>>> import numpy as np
>>> import numpy.linalg as la
>>> np.set_printoptions(precision=2, suppress=True, linewidth=160, sign=" ")
>>> rnd = lambda a: np.round(a, 2) + 0
>>> A = np.load("layer18.npy")
>>> A
array([[ 1, -1,  1, -1,  1, -1,  1, -1],
       [ 1,  1,  1,  1, -1, -1, -1, -1],
       [ 1, -1, -1,  1,  1, -1, -1,  1],
       [ 1, -1, -1,  1, -1,  1,  1, -1],
       [ 1,  1,  1,  1,  1,  1,  1,  1],
       [ 1, -1,  1, -1, -1,  1, -1,  1],
       [ 1,  1, -1, -1, -1, -1,  1,  1],
       [ 1,  1, -1, -1,  1,  1, -1, -1]])
>>> A2 = A / la.norm(A, axis=1, keepdims=True)
>>> gram = A2 @ A2.T
>>> np.argwhere(np.triu(np.abs(gram) > 0.95, 1))
array([], shape=(0, 2), dtype=int64)
>>> np.degrees(np.arccos(np.clip(gram[6, 0], -1, 1)))
np.float64(90.0)
>>> rnd(gram)
array([[ 1.,  0.,  0.,  0.,  0.,  0.,  0.,  0.],
       [ 0.,  1.,  0.,  0.,  0.,  0.,  0.,  0.],
       [ 0.,  0.,  1.,  0.,  0.,  0.,  0.,  0.],
       [ 0.,  0.,  0.,  1.,  0.,  0.,  0.,  0.],
       [ 0.,  0.,  0.,  0.,  1.,  0.,  0.,  0.],
       [ 0.,  0.,  0.,  0.,  0.,  1.,  0.,  0.],
       [ 0.,  0.,  0.,  0.,  0.,  0.,  1.,  0.],
       [ 0.,  0.,  0.,  0.,  0.,  0.,  0.,  1.]])
>>> u = np.array([2, 5])
>>> np.array([np.convolve(row, u, "same") for row in A])
array([[ 2,  3, -3,  3, -3,  3, -3,  3],
       [ 2,  7,  7,  7,  3, -7, -7, -7],
       [ 2,  3, -7, -3,  7,  3, -7, -3],
       [ 2,  3, -7, -3,  3, -3,  7,  3],
       [ 2,  7,  7,  7,  7,  7,  7,  7],
       [ 2,  3, -3,  3, -7, -3,  3, -3],
       [ 2,  7,  3, -7, -7, -7, -3,  7],
       [ 2,  7,  3, -7, -3,  7,  3, -7]])
>>> np.cross(A[2, :3], A[4, :3])
array([ 0, -2,  2])
>>> X = np.loadtxt("out11.csv", delimiter=",")
>>> X
array([[ 0.,  0.,  0.,  0.,  0.,  0.,  0.,  0., -2., -1.],
       [ 0.,  0.,  0.,  0.,  0.,  0.,  0.,  0., -2., -1.],
       [ 0.,  0.,  0.,  0.,  0.,  0.,  0.,  0., -1., -1.],
       [ 0.,  0.,  0.,  0.,  0.,  0.,  0.,  0.,  2., -1.],
       [ 0.,  0.,  0.,  0.,  0.,  0.,  0.,  0.,  0.,  2.],
       [ 0.,  0.,  0.,  0.,  0.,  0.,  0.,  0., -2., -2.],
       [ 0.,  0.,  0.,  0.,  0.,  0.,  0.,  0., -1.,  1.],
       [ 0.,  0.,  0.,  0.,  0.,  0.,  0.,  0.,  1., -2.],
       [-2., -2., -1.,  2.,  0., -2., -1.,  1.,  0.,  0.],
       [-1., -1., -1., -1.,  2., -2.,  1., -2.,  0.,  0.]])
>>> U, sig, Vt = la.svd(X)
>>> rnd(sig)
array([ 4.7 ,  4.7 ,  3.73,  3.73,  0.  ,  0.  ,  0.  ,  0.  ,  0.  ,  0.  ])
>>> A2 = U[:, :4] @ np.diag(sig[:4]) @ Vt[:4]
>>> rnd(A2)
array([[ 0.,  0.,  0.,  0.,  0.,  0.,  0.,  0., -2., -1.],
       [ 0.,  0.,  0.,  0.,  0.,  0.,  0.,  0., -2., -1.],
       [ 0.,  0.,  0.,  0.,  0.,  0.,  0.,  0., -1., -1.],
       [ 0.,  0.,  0.,  0.,  0.,  0.,  0.,  0.,  2., -1.],
       [ 0.,  0.,  0.,  0.,  0.,  0.,  0.,  0.,  0.,  2.],
       [ 0.,  0.,  0.,  0.,  0.,  0.,  0.,  0., -2., -2.],
       [ 0.,  0.,  0.,  0.,  0.,  0.,  0.,  0., -1.,  1.],
       [ 0.,  0.,  0.,  0.,  0.,  0.,  0.,  0.,  1., -2.],
       [-2., -2., -1.,  2.,  0., -2., -1.,  1.,  0.,  0.],
       [-1., -1., -1., -1.,  2., -2.,  1., -2.,  0.,  0.]])
>>> la.matrix_rank(X, rtol=0.05)
np.int64(4)
>>> rnd(la.norm(X - A2, 2)), rnd(sig[4])
(np.float64(0.0), np.float64(0.0))
>>> rnd(la.norm(X - A2) / la.norm(X))
np.float64(0.0)
